$ python3 -q
>>> import numpy as np
>>> np.set_printoptions(precision=3, suppress=True, linewidth=100, floatmode="fixed")
>>> mat = np.loadtxt("mat.csv", delimiter=",")
>>> mat
array([[ -1.045,   1.945,   1.137,  -1.024,   1.347],
       [ -2.449,   0.216,  -4.907,   1.209,   7.518],
       [  0.838,   1.401,   1.402,  -1.027,  -3.608],
       [ -2.136,  -0.649,  -7.256,   1.260,   7.233],
       [ -3.445,   1.492,  -8.875,  -0.481,   7.799],
       [ -1.588,   1.609,  -2.992,   1.949,   7.497],
       [ -2.740,  -0.118,  -6.350,   0.732,   7.178],
       [ -2.164,   0.038,  -7.665,   0.451,   5.251],
       [  1.950,  -2.462,   2.273,   3.456,  -0.092],
       [  2.650,  -2.224,   6.951,   2.157,  -2.683],
       [  0.364,   0.349,  -2.916,  -5.307,  -9.659],
       [  1.933,  -0.960,   3.373,   0.255,  -3.920],
       [ -1.415,   0.850,  -5.570,   0.148,   3.676],
       [  0.907,   0.377,   4.366,   1.734,   0.994],
       [ -2.272,   3.038,  -1.788,   0.618,   7.070],
       [ -2.279,   1.166,  -2.676,  -3.531,   0.417],
       [ -4.016,   2.730,  -8.617,  -2.480,   5.501],
       [  0.231,   0.418,  -2.873,  -5.066,  -9.703],
       [  0.188,   3.010,   1.466,  -3.080,  -4.333],
       [  0.907,  -0.242,  -0.302,   2.918,   1.826],
       [  0.004,  -0.281,   1.534,   4.945,   7.633],
       [  0.941,   0.860,  -0.585,  -5.499, -10.871],
       [  1.343,   1.815,   2.745,  -4.717, -10.813],
       [ -0.095,  -1.121,  -4.862,  -1.033,  -2.468],
       [  1.089,   0.051,   2.371,  -0.584,  -3.262],
       [ -0.134,   1.212,   6.096,  -0.539,   0.965],
       [ -0.922,   3.237,   0.387,  -1.689,   0.455]])
>>> hat = mat @ np.linalg.solve(mat.T @ mat, mat.T)
>>> np.allclose(hat @ hat, hat)
True
>>> round(float(np.trace(hat)), 3)
5.0
>>> hat @ mat[:, 3]
array([-1.024,  1.209, -1.027,  1.260, -0.481,  1.949,  0.732,  0.451,  3.456,  2.157, -5.307,
        0.255,  0.148,  1.734,  0.618, -3.531, -2.480, -5.066, -3.080,  2.918,  4.945, -5.499,
       -4.717, -1.033, -0.584, -0.539, -1.689])
>>> feats = np.load("w.npy")
>>> feats
array([[-4, -1,  1,  2,  1,  4,  2,  2],
       [-1, -2, -2,  0, -1,  0,  1,  2],
       [ 1, -2,  4, -1,  0,  1,  2, -2],
       [ 2,  0, -1, -4,  3, -1, -2,  1],
       [ 1, -1,  0,  3,  2,  1,  2, -1],
       [ 4,  0,  1, -1,  1,  4,  2,  1],
       [ 2,  1,  2, -2,  2,  2,  2, -3],
       [ 2,  2, -2,  1, -1,  1, -3,  2]])
>>> # equal to its transpose
>>> x0 = np.array([2, 0, 0, 1, 2])
>>> h1 = np.maximum(mat @ x0, 0)
>>> np.flatnonzero(h1 > 1e-9)
array([ 1,  3,  4,  5,  6,  7,  8,  9, 12, 13, 14, 16, 19, 20, 25])
>>> mat.T @ h1
array([-142.821,   38.328, -322.947,  229.573,  701.314])
